In [1]: import numpy as np

In [2]: np.set_printoptions(precision=2, suppress=True, linewidth=140, sign=" ")

In [3]: m1 = np.array([[0, 1, 0, 0, 0, 0],
   ...:     [0, -1, 0, 0, 0, 0],
   ...:     [-2, 4, 0, 0, 0, 0],
   ...:     [0, 0, 0, 1, 0, 0],
   ...:     [0, 0, 0, -1, 0, 0],
   ...:     [0, 0, -2, 4, 0, 0],
   ...:     [0, 0, 0, 0, 0, 1],
   ...:     [0, 0, 0, 0, 0, -1],
   ...:     [0, 0, 0, 0, -2, 4]])

In [4]: M2 = np.c_[m1[:, :2] @ np.array([[0, 1], [-2, 0]]), np.array([-2, -3, -1, -1, 1, -2, 1, -3, 3])]

In [5]: M2
Out[5]: 
array([[-2,  0, -2],
       [ 2,  0, -3],
       [-8, -2, -1],
       [ 0,  0, -1],
       [ 0,  0,  1],
       [ 0,  0, -2],
       [ 0,  0,  1],
       [ 0,  0, -3],
       [ 0,  0,  3]])

In [6]: np.linalg.matrix_rank(np.c_[m1, M2])
Out[6]: np.int64(7)

In [7]: np.linalg.norm(np.linalg.qr(m1)[0].T @ M2, axis=0) ** 2 / ((M2 ** 2).sum(axis=0) + 1e-12)
Out[7]: array([ 1.  ,  1.  ,  0.63])

In [8]: np.linalg.matrix_rank(M2)
Out[8]: np.int64(3)

In [9]: np.round(np.linalg.lstsq(m1, M2[:, 0])[0], 2) + 0
Out[9]: array([ 0., -2.,  0.,  0.,  0.,  0.])

In [10]: np.round(np.linalg.norm(M2 - m1 @ np.linalg.lstsq(m1, M2)[0], axis=0), 2) + 0
Out[10]: array([ 0.  ,  0.  ,  3.81])

In [11]: rng = np.random.default_rng(773721)

In [12]: M2 = m1 + rng.integers(-2, 3, (9, 3)) @ rng.integers(-2, 3, (3, 6))

In [13]: M2
Out[13]: 
array([[ 0,  3,  3,  1,  0, -1],
       [ 5, -1,  1,  3,  1, -4],
       [-1,  2,  0,  1, -4, -4],
       [-1,  2,  4,  2, -2, -2],
       [ 1,  0, -1, -1,  2,  1],
       [-2,  6,  3,  4,  5,  4],
       [ 0, -4, -4, -1, -3,  0],
       [ 4, -4, -2,  2, -4, -7],
       [ 1, -6, -4,  0, -9, -1]])

In [14]: np.round(np.linalg.svd(M2 - m1, compute_uv=False), 2) + 0
Out[14]: array([ 19.42,   9.54,   6.49,   0.  ,   0.  ,   0.  ])

In [15]: np.linalg.matrix_rank(M2 - m1, tol=1e-8)
Out[15]: np.int64(3)

In [16]: M2 - m1
Out[16]: 
array([[ 0,  2,  3,  1,  0, -1],
       [ 5,  0,  1,  3,  1, -4],
       [ 1, -2,  0,  1, -4, -4],
       [-1,  2,  4,  1, -2, -2],
       [ 1,  0, -1,  0,  2,  1],
       [-2,  6,  5,  0,  5,  4],
       [ 0, -4, -4, -1, -3, -1],
       [ 4, -4, -2,  2, -4, -6],
       [ 1, -6, -4,  0, -7, -5]])

In [17]: def softmax(z):
    ...:     e = np.exp(z - z.max(axis=-1, keepdims=True))
    ...:     return e / e.sum(axis=-1, keepdims=True)
    ...: 

In [18]: np.round(softmax(10 * m1[1]), 2) + 0
Out[18]: array([ 0.2,  0. ,  0.2,  0.2,  0.2,  0.2])

In [19]: softmax(m1[1] + 2)
Out[19]: array([ 0.19,  0.07,  0.19,  0.19,  0.19,  0.19])

In [20]: softmax(m1).sum(axis=1)
Out[20]: array([ 1.,  1.,  1.,  1.,  1.,  1.,  1.,  1.,  1.])

In [21]: softmax(m1[1])
Out[21]: array([ 0.19,  0.07,  0.19,  0.19,  0.19,  0.19])

In [22]: S = m1 @ m1.T / np.sqrt(6)

In [23]: np.round(softmax(S + np.triu(np.full(S.shape, -np.inf), 1)), 2) + 0
Out[23]: 
array([[ 1.  ,  0.  ,  0.  ,  0.  ,  0.  ,  0.  ,  0.  ,  0.  ,  0.  ],
       [ 0.31,  0.69,  0.  ,  0.  ,  0.  ,  0.  ,  0.  ,  0.  ,  0.  ],
       [ 0.  ,  0.  ,  1.  ,  0.  ,  0.  ,  0.  ,  0.  ,  0.  ,  0.  ],
       [ 0.22,  0.22,  0.22,  0.33,  0.  ,  0.  ,  0.  ,  0.  ,  0.  ],
       [ 0.19,  0.19,  0.19,  0.13,  0.29,  0.  ,  0.  ,  0.  ,  0.  ],
       [ 0.  ,  0.  ,  0.  ,  0.  ,  0.  ,  1.  ,  0.  ,  0.  ,  0.  ],
       [ 0.13,  0.13,  0.13,  0.13,  0.13,  0.13,  0.2 ,  0.  ,  0.  ],
       [ 0.12,  0.12,  0.12,  0.12,  0.12,  0.12,  0.08,  0.18,  0.  ],
       [ 0.  ,  0.  ,  0.  ,  0.  ,  0.  ,  0.  ,  0.  ,  0.  ,  1.  ]])

In [24]: softmax(S).round(6).argmax(axis=1)
Out[24]: array([ 2,  1,  2,  5,  4,  5,  8,  7,  8])

In [25]: softmax(S)[1] @ m1
Out[25]: array([-0.05, -0.01, -0.24,  0.48, -0.24,  0.48])

In [26]: np.round(softmax(S), 2) + 0
Out[26]: 
array([[ 0.11,  0.05,  0.39,  0.08,  0.08,  0.08,  0.08,  0.08,  0.08],
       [ 0.08,  0.18,  0.02,  0.12,  0.12,  0.12,  0.12,  0.12,  0.12],
       [ 0.  ,  0.  ,  1.  ,  0.  ,  0.  ,  0.  ,  0.  ,  0.  ,  0.  ],
       [ 0.08,  0.08,  0.08,  0.11,  0.05,  0.39,  0.08,  0.08,  0.08],
       [ 0.12,  0.12,  0.12,  0.08,  0.18,  0.02,  0.12,  0.12,  0.12],
       [ 0.  ,  0.  ,  0.  ,  0.  ,  0.  ,  1.  ,  0.  ,  0.  ,  0.  ],
       [ 0.08,  0.08,  0.08,  0.08,  0.08,  0.08,  0.11,  0.05,  0.39],
       [ 0.12,  0.12,  0.12,  0.12,  0.12,  0.12,  0.08,  0.18,  0.02],
       [ 0.  ,  0.  ,  0.  ,  0.  ,  0.  ,  0.  ,  0.  ,  0.  ,  1.  ]])

In [27]: th = np.radians(30)

In [28]: Rm = np.eye(6)

In [29]: Rm[0, 0] = Rm[5, 5] = np.cos(th)

In [30]: Rm[0, 5], Rm[5, 0] = -np.sin(th), np.sin(th)

In [31]: Rm
Out[31]: 
array([[ 0.87,  0.  ,  0.  ,  0.  ,  0.  , -0.5 ],
       [ 0.  ,  1.  ,  0.  ,  0.  ,  0.  ,  0.  ],
       [ 0.  ,  0.  ,  1.  ,  0.  ,  0.  ,  0.  ],
       [ 0.  ,  0.  ,  0.  ,  1.  ,  0.  ,  0.  ],
       [ 0.  ,  0.  ,  0.  ,  0.  ,  1.  ,  0.  ],
       [ 0.5 ,  0.  ,  0.  ,  0.  ,  0.  ,  0.87]])

In [32]: M2 = m1 @ Rm.T

In [33]: M2
Out[33]: 
array([[ 0.  ,  1.  ,  0.  ,  0.  ,  0.  ,  0.  ],
       [ 0.  , -1.  ,  0.  ,  0.  ,  0.  ,  0.  ],
       [-1.73,  4.  ,  0.  ,  0.  ,  0.  , -1.  ],
       [ 0.  ,  0.  ,  0.  ,  1.  ,  0.  ,  0.  ],
       [ 0.  ,  0.  ,  0.  , -1.  ,  0.  ,  0.  ],
       [ 0.  ,  0.  , -2.  ,  4.  ,  0.  ,  0.  ],
       [-0.5 ,  0.  ,  0.  ,  0.  ,  0.  ,  0.87],
       [ 0.5 ,  0.  ,  0.  ,  0.  ,  0.  , -0.87],
       [-2.  ,  0.  ,  0.  ,  0.  , -2.  ,  3.46]])

In [34]: np.linalg.svd(m1, compute_uv=False), np.linalg.svd(M2, compute_uv=False)
Out[34]: 
(array([ 4.65,  4.65,  4.65,  0.61,  0.61,  0.61]),
 array([ 4.65,  4.65,  4.65,  0.61,  0.61,  0.61]))

In [35]: vec = np.array([-9, 4, -3, 6, -8, -8])

In [36]: target = M2 @ vec

In [37]: beta, lr = np.zeros(6), 1 / np.linalg.norm(M2, 2) ** 2

In [38]: for i in range(10):
    ...:     beta -= lr * M2.T @ (M2 @ beta - target)
    ...:     if i % 2 == 0: print(i, round(np.linalg.norm(M2 @ beta - target), 2))
    ...: 
0 7.35
2 7.1
4 6.86
6 6.63
8 6.41

In [39]: round(np.linalg.cond(M2), 2)
Out[39]: np.float64(7.65)

In [40]: X = np.load("layer12.npy")

In [41]: X
Out[41]: 
array([[ -3.48,   0.77,  -0.27,  -2.66,   0.87,  -3.54,  -0.9 ,  -4.76],
       [  6.18,  -0.63,   3.43,   2.64,  -0.19,   1.06,   1.37,   4.75],
       [ -6.46,  -0.68,  -3.71,  -3.51,   0.48,  -0.22,  -1.52,  -4.78],
       [ -1.01,   0.59,   0.74,   0.31,  -1.11,  -2.23,  -0.28,  -1.44],
       [  8.51,  -2.45,   2.2 ,   5.16,  -0.57,   3.94,  -0.35,   9.23],
       [  8.18,  -2.19,   3.51,   4.54,  -0.7 ,  -0.35,   0.84,   5.51],
       [ -3.81,  -0.21,  -3.06,   1.25,  -3.18,   4.94,  -1.42,   3.08],
       [  5.55,   0.38,   2.93,  -1.41,   4.26,  -3.18,   2.18,  -1.72],
       [  6.22,  -0.67,   1.85,   3.7 ,  -0.08,   3.92,   0.75,   7.16],
       [ -4.08,   2.22,  -1.4 ,  -1.59,   0.15,   1.57,  -0.45,  -1.07],
       [  9.51,  -2.72,   3.48,   5.69,  -0.88,   2.86,   0.32,   9.15],
       [  9.09,  -0.59,   3.65,   4.32,   0.02,   3.03,   1.81,   7.91],
       [  8.1 ,  -0.91,   3.3 ,   5.65,  -1.77,   5.41,   1.47,  10.02],
       [ -8.69,   4.73,  -1.41,  -6.69,   2.4 ,  -5.43,  -0.15, -10.64],
       [-17.85,  -0.11,  -7.17,  -8.14,  -1.16,  -6.4 ,  -2.86, -15.91],
       [ -2.99,   2.87,  -0.13,  -5.14,   4.15,  -9.31,   0.  , -11.02],
       [ -5.91,  -1.83,  -2.69,  -0.84,  -3.13,  -0.78,  -0.77,  -3.39],
       [  3.07,  -1.15,   0.78,   3.28,  -2.52,   3.86,   1.04,   5.5 ],
       [ -7.62,   0.54,  -3.12,  -2.91,  -1.36,   0.14,  -0.72,  -4.25],
       [-10.01,   0.55,  -4.35,  -1.83,  -3.5 ,   0.65,  -2.36,  -3.8 ],
       [  6.8 ,   0.41,   3.18,   0.65,   2.45,  -0.16,   2.49,   2.23],
       [  5.55,  -0.79,   2.38,   1.18,   1.39,  -1.57,   0.79,   1.58],
       [  1.34,   3.24,  -0.01,  -3.32,   5.33,   1.54,   1.22,  -0.81],
       [  5.91,  -0.71,   2.9 ,   1.81,   1.38,  -0.56,   0.91,   2.89],
       [  1.38,   0.72,   0.78,  -4.09,   5.85,  -3.99,   0.83,  -5.35]])

In [42]: M2 = X / np.linalg.norm(X, axis=1, keepdims=True)

In [43]: gram = M2 @ M2.T

In [44]: np.round(np.degrees(np.arccos(np.clip(gram[4, 10], -1, 1))), 2)
Out[44]: np.float64(7.74)

In [45]: (gram - 2 * np.eye(25)).round(6).argmax(axis=1)
Out[45]: array([ 13,  11,  18,   0,  10,   1,  19,  20,  12,  18,   4,   1,   8,   0,   2,   0,  19,  12,  19,  18,  23,  23,  24,  21,  15])

In [46]: d = np.linalg.norm(X[:, None] - X[None], axis=-1)

In [47]: d[:5, :5]
Out[47]: 
array([[  0.  ,  15.97,   5.92,   5.75,  21.8 ],
       [ 15.97,   0.  ,  18.7 ,  10.89,   6.93],
       [  5.92,  18.7 ,   0.  ,   9.22,  23.52],
       [  5.75,  10.89,   9.22,   0.  ,  16.67],
       [ 21.8 ,   6.93,  23.52,  16.67,   0.  ]])

In [48]: np.flatnonzero(d[7] < d.mean() / 2)
Out[48]: array([  7,  20,  21,  23,  24])

In [49]: np.unravel_index(d.round(6).argmax(), d.shape)
Out[49]: (np.int64(12), np.int64(14))

In [50]: u = np.array([2, 0])

In [51]: np.cross(X[22, :3], X[13, :3])
Out[51]: array([-4.52,  1.98, 34.49])

In [52]: np.convolve(X[22], u)
Out[52]: array([ 2.68,  6.48, -0.02, -6.64, 10.66,  3.08,  2.44, -1.62,  0.  ])

In [53]: basis = X[[1, 21]].astype(float)

In [54]: for _ in range(5):
    ...:     idx = np.linalg.norm(X[:, None] - basis, axis=-1).argmin(axis=1)
    ...:     basis = np.array([X[idx == j].mean(axis=0) for j in range(2)])
    ...: 

In [55]: idx
Out[55]: array([ 1,  0,  1,  1,  0,  0,  1,  0,  0,  1,  0,  0,  0,  1,  1,  1,  1,  0,  1,  1,  0,  0,  1,  0,  1])

In [56]: np.bincount(idx)
Out[56]: array([ 12,  13])

In [57]: np.abs(basis[1] - basis[0]).argmax()
Out[57]: np.int64(0)

In [58]: basis[1] - basis[0]
Out[58]: array([-12.21,   2.03,  -4.78,  -6.11,   0.21,  -3.3 ,  -1.86, -10.28])

In [59]: idx = X[:, 7] > np.median(X[:, 7])

In [60]: u = X[idx].mean(axis=0) - X[~idx].mean(axis=0)

In [61]: ((X - X.mean(axis=0)) @ u > 0).astype(int)
Out[61]: array([ 0,  1,  0,  0,  1,  1,  1,  1,  1,  0,  1,  1,  1,  0,  0,  0,  0,  1,  0,  0,  1,  1,  0,  1,  0])

In [62]: (((X - X.mean(axis=0)) @ u > 0) == idx).mean()
Out[62]: np.float64(0.96)

In [63]: idx.astype(int)
Out[63]: array([ 0,  1,  0,  0,  1,  1,  1,  0,  1,  0,  1,  1,  1,  0,  0,  0,  0,  1,  0,  0,  1,  1,  0,  1,  0])

In [64]: u
Out[64]: array([10.71, -2.13,  3.82,  6.54, -1.41,  4.6 ,  1.28, 11.05])

In [65]: A = np.load("w.npy")

In [66]: A
Out[66]: 
array([[  4,   5,   6,   7],
       [  8,   9,  10,  11],
       [ 12,  13,  14,  15],
       [ 16,  17,  18,  19],
       [ 20,  21,  22,  23],
       [ 24,  25,  26,  27],
       [ 28,  29,  30,  31],
       [ 32,  33,  34,  35],
       [ 36,  37,  38,  39]])

In [67]: np.linalg.cond(A) > 100
Out[67]: np.True_

In [68]: np.argsort(-np.linalg.norm(A, axis=0).round(6), kind="stable")[:3]
Out[68]: array([ 3,  2,  1])

In [69]: blk = np.stack([A, 2 * A, A[::-1]])

In [70]: np.linalg.norm(blk, axis=(1, 2))
Out[70]: array([ 143.27,  286.54,  143.27])

In [71]: np.einsum("bij,cij->bc", blk, blk)
Out[71]: 
array([[ 20526,  41052,  12846],
       [ 41052,  82104,  25692],
       [ 12846,  25692,  20526]])

In [72]: (blk @ A.T).shape
Out[72]: (3, 9, 9)

In [73]: E = np.loadtxt("data.csv", delimiter=",")

In [74]: E
Out[74]: 
array([[  1.53, -14.79,  11.38,  -6.69,   1.87,  -0.23,  -1.08],
       [  2.73,   0.53, -14.46,  -4.83,  11.2 ,  -5.64,  -1.55],
       [ -1.4 ,  -7.2 ,  16.35,   0.65,  -7.75,   4.24,   0.7 ],
       [ -2.33,  -2.87,  15.47,   3.49, -10.26,   5.29,   1.29],
       [  2.11, -15.23,   9.01,  -7.87,   4.1 ,  -1.33,  -1.42],
       [ -2.82,  14.93,  -5.06,   9.08,  -7.06,   2.82,   1.82],
       [ -2.2 ,  -3.55,  15.69,   3.07,  -9.94,   5.16,   1.21],
       [ -3.59,   7.75,   8.09,   8.58, -12.25,   5.77,   2.15],
       [ -3.48,   5.87,   9.97,   7.88, -12.36,   5.92,   2.06],
       [  3.63,  -9.93,  -5.48,  -9.23,  11.78,  -5.43,  -2.21],
       [  0.17, -12.25,  14.99,  -3.54,  -2.9 ,   2.04,  -0.27],
       [ -0.57, -10.18,  16.  ,  -1.66,  -5.25,   3.13,   0.18],
       [ -3.25,  13.91,  -1.59,   9.58,  -9.07,   3.88,   2.04],
       [  3.16, -14.21,   2.4 ,  -9.51,   8.64,  -3.65,  -2.  ],
       [  3.53,  -6.57,  -9.3 ,  -8.16,  12.34,  -5.88,  -2.1 ],
       [  3.56,  -7.17,  -8.7 ,  -8.38,  12.31,  -5.83,  -2.13],
       [ -3.08,   1.89,  13.07,   6.1 , -11.89,   5.87,   1.78],
       [  2.5 ,   1.93, -15.1 ,  -4.04,  10.67,  -5.45,  -1.4 ],
       [ -3.5 ,   6.16,   9.7 ,   8.  , -12.36,   5.9 ,   2.08],
       [  1.09, -14.17,  12.83,  -5.71,   0.26,   0.55,  -0.81],
       [ -1.72,  14.98, -10.67,   7.09,  -2.59,   0.58,   1.19],
       [  3.58, -11.44,  -3.29,  -9.54,  11.15,  -5.04,  -2.2 ],
       [ -0.61, -10.04,  16.04,  -1.54,  -5.39,   3.19,   0.21],
       [ -3.22,   3.05,  12.27,   6.66, -12.11,   5.93,   1.87],
       [ -2.16,  -3.79,  15.76,   2.93,  -9.82,   5.11,   1.18],
       [ -2.05,  15.2 ,  -9.3 ,   7.74,  -3.85,   1.2 ,   1.38],
       [ -3.27,  13.82,  -1.36,   9.6 ,  -9.19,   3.95,   2.05],
       [ -3.58,  11.41,   3.33,   9.53, -11.16,   5.05,   2.2 ],
       [ -3.17,   2.62,  12.58,   6.45, -12.03,   5.91,   1.84],
       [ -2.75,  15.03,  -5.57,   8.96,  -6.72,   2.65,   1.77],
       [  0.3 , -12.58,  14.73,  -3.87,  -2.45,   1.84,  -0.35],
       [ -2.96,   0.98,  13.64,   5.64, -11.66,   5.8 ,   1.7 ],
       [ -0.96,  13.95, -13.19,   5.42,   0.2 ,  -0.77,   0.74],
       [  1.63, -14.89,  11.04,  -6.89,   2.23,  -0.4 ,  -1.13],
       [  1.52,   6.69, -16.32,  -1.  ,   8.1 ,  -4.39,  -0.77],
       [  0.29, -12.55,  14.76,  -3.84,  -2.5 ,   1.86,  -0.34],
       [  3.26,  -3.46, -11.97,  -6.85,  12.17,  -5.94,  -1.91],
       [  3.03, -14.57,   3.57,  -9.35,   7.98,  -3.3 ,  -1.93],
       [ -2.78,  14.99,  -5.34,   9.01,  -6.87,   2.72,   1.79],
       [ -2.55,  15.19,  -6.78,   8.64,  -5.86,   2.21,   1.66],
       [  3.44,  -5.38, -10.41,  -7.69,  12.35,  -5.94,  -2.04]])

In [75]: rk = np.linalg.matrix_rank(E)

In [76]: rk
Out[76]: np.int64(2)

In [77]: null = np.linalg.svd(E)[2][rk:].T

In [78]: null.shape
Out[78]: (7, 5)

In [79]: [int(np.linalg.matrix_rank(E[:, :j + 1])) for j in range(7)]
Out[79]: [1, 2, 2, 2, 2, 2, 2]

In [80]: [int(np.linalg.matrix_rank(E[:i])) for i in range(1, len(E) + 1)]
Out[80]: 
[1,
 2,
 2,
 2,
 2,
 2,
 2,
 2,
 2,
 2,
 2,
 2,
 2,
 2,
 2,
 2,
 2,
 2,
 2,
 2,
 2,
 2,
 2,
 2,
 2,
 2,
 2,
 2,
 2,
 2,
 2,
 2,
 2,
 2,
 2,
 2,
 2,
 2,
 2,
 2,
 2]
